$ python -q
>>> import numpy as np
>>> np.set_printoptions(suppress=True, linewidth=140)
>>> M = np.loadtxt("run8.csv", delimiter=",")
>>> M.round(1) + 0
array([[ 2.3, -8.3,  1.3, -0.9],
       [-6. , -0.6,  4.3,  4. ],
       [ 0. ,  2. ,  6.1, -7.6]])
>>> vec = np.array([-3, 3, 3, 2])
>>> a = np.maximum(M @ vec, 0)
>>> np.round(M * (a > 1e-9)[:, None], 1) + 0
array([[ 0. ,  0. ,  0. ,  0. ],
       [-6. , -0.6,  4.3,  4. ],
       [ 0. ,  2. ,  6.1, -7.6]])
>>> M2 = M / np.sqrt((M ** 2).mean(axis=1, keepdims=True))
>>> np.round(np.linalg.norm(M2, axis=1), 1)
array([2., 2., 2.])
>>> np.round(M - M.mean(axis=1, keepdims=True), 1)
array([[ 3.7, -6.9,  2.7,  0.5],
       [-6.4, -1. ,  3.9,  3.6],
       [-0.1,  1.9,  6. , -7.7]])
>>> np.linalg.matrix_rank(M2) == np.linalg.matrix_rank(M)
np.True_
>>> np.linalg.matrix_rank(M - M.mean(axis=1, keepdims=True))
np.int64(3)
>>> E = np.loadtxt("sample2.csv", delimiter=",")
>>> E
array([[ 0.,  0.,  0.,  0.],
       [ 1., -2.,  0.,  3.],
       [-2.,  0.,  0.,  0.],
       [ 0.,  0., -2.,  3.]])
>>> def softmax(z):
...     e = np.exp(z - z.max(axis=-1, keepdims=True))
...     return e / e.sum(axis=-1, keepdims=True)
... 
>>> np.round(softmax(E[3] + -2), 1) + 0
array([0. , 0. , 0. , 0.9])
>>> np.round(softmax(E).sum(axis=1), 1)
array([1., 1., 1., 1.])
>>> np.round(softmax(E[3]), 1) + 0
array([0. , 0. , 0. , 0.9])
>>> att = E @ E.T / np.sqrt(4)
>>> np.round(softmax(att + np.triu(np.full(att.shape, -np.inf), 1)), 1) + 0
array([[1. , 0. , 0. , 0. ],
       [0. , 1. , 0. , 0. ],
       [0.1, 0. , 0.8, 0. ],
       [0. , 0.1, 0. , 0.9]])
>>> np.round(softmax(att), 1) + 0
array([[0.2, 0.2, 0.2, 0.2],
       [0. , 0.9, 0. , 0.1],
       [0.1, 0. , 0.8, 0.1],
       [0. , 0.1, 0. , 0.9]])
>>> data = np.load("a.npy")
>>> data
array([[ 19,  17,   2,  -8],
       [ 17,  20,  -5,  -1],
       [  2,  -5,  13, -13],
       [ -8,  -1, -13,  23]])
>>> M2 = data / np.linalg.norm(data, axis=1, keepdims=True)
>>> C2 = M2 @ M2.T
>>> (C2 - 2 * np.eye(4)).round(6).argmax(axis=1)
array([1, 0, 0, 1])
>>> round(np.degrees(np.arccos(np.clip(C2[2, 3], -1, 1))), 1)
np.float64(154.8)
>>> (np.abs(C2) > 0.9).astype(int)
array([[1, 1, 0, 0],
       [1, 1, 0, 0],
       [0, 0, 1, 1],
       [0, 0, 1, 1]])
>>> Q, r_ = np.linalg.qr(data)
>>> np.round(Q.T @ Q, 1) + 0
array([[1., 0., 0., 0.],
       [0., 1., 0., 0.],
       [0., 0., 1., 0.],
       [0., 0., 0., 1.]])
>>> np.round(abs(r_[0, 0]), 1), np.round(np.linalg.norm(data[:, 0]), 1)
(np.float64(26.8), np.float64(26.8))
>>> J = np.loadtxt("mat.csv", delimiter=",")
>>> J
array([[-4.4,  0.6,  2.2],
       [-4.3, -0.2, -2.6],
       [ 0.4, -1.5,  4.8],
       [-2.5,  0.2, -4.3],
       [ 0.1,  2.3, -4.4],
       [-4.3,  0.6, -2.5],
       [ 3.9,  1.3,  2.8],
       [ 2.6,  0.8,  4.2],
       [ 4.7, -1.6, -0.2],
       [ 1.3,  2.9, -3.9],
       [-0.4,  4.9,  0.9],
       [-3.5, -1.4, -3.3],
       [ 4. ,  2.9,  0.9],
       [-0.5,  3.2,  3.8],
       [-0.3,  5. ,  0. ],
       [ 4.7,  1.7,  0.6],
       [ 1.4,  4. , -2.7],
       [ 4.1, -2.7, -0.8],
       [ 2. ,  4.4, -1.2],
       [ 3.3,  3.3, -1.9],
       [-3. , -0.2, -4. ],
       [ 1.1,  4.2,  2.5],
       [ 0.6,  1.2,  4.8]])
>>> rng = np.random.default_rng(4733)
>>> M2 = J + rng.integers(-2, 3, (23, 1)) @ rng.integers(-2, 3, (1, 3))
>>> M2.round(1)
array([[-8.4, -3.4,  6.2],
       [-6.3, -2.2, -0.6],
       [ 2.4,  0.5,  2.8],
       [-6.5, -3.8, -0.3],
       [ 4.1,  6.3, -8.4],
       [-8.3, -3.4,  1.5],
       [-0.1, -2.7,  6.8],
       [ 4.6,  2.8,  2.2],
       [ 2.7, -3.6,  1.8],
       [-2.7, -1.1,  0.1],
       [-2.4,  2.9,  2.9],
       [-3.5, -1.4, -3.3],
       [ 8. ,  6.9, -3.1],
       [-2.5,  1.2,  5.8],
       [ 3.7,  9. , -4. ],
       [ 2.7, -0.3,  2.6],
       [ 1.4,  4. , -2.7],
       [ 6.1, -0.7, -2.8],
       [ 2. ,  4.4, -1.2],
       [ 1.3,  1.3,  0.1],
       [-3. , -0.2, -4. ],
       [-2.9,  0.2,  6.5],
       [-3.4, -2.8,  8.8]])
>>> np.linalg.matrix_rank(M2 - J, tol=1e-8)
np.int64(1)
>>> np.round(np.abs(M2 - J).sum(axis=1), 1)
array([12.,  6.,  6., 12., 12., 12., 12.,  6.,  6., 12.,  6.,  0., 12.,  6., 12.,  6.,  0.,  6.,  0.,  6.,  0., 12., 12.])
>>> cen = (J - J.mean(axis=0)) / J.std(axis=0)
>>> np.argwhere(np.abs(cen) > 2)
array([], shape=(0, 2), dtype=int64)
>>> beta = np.linalg.lstsq(np.delete(cen, 0, axis=1), cen[:, 0])[0]
>>> round(1 - np.var(cen[:, 0] - np.delete(cen, 0, axis=1) @ beta), 1)
np.float64(0.1)
>>> np.abs(beta).argmax()
np.int64(1)
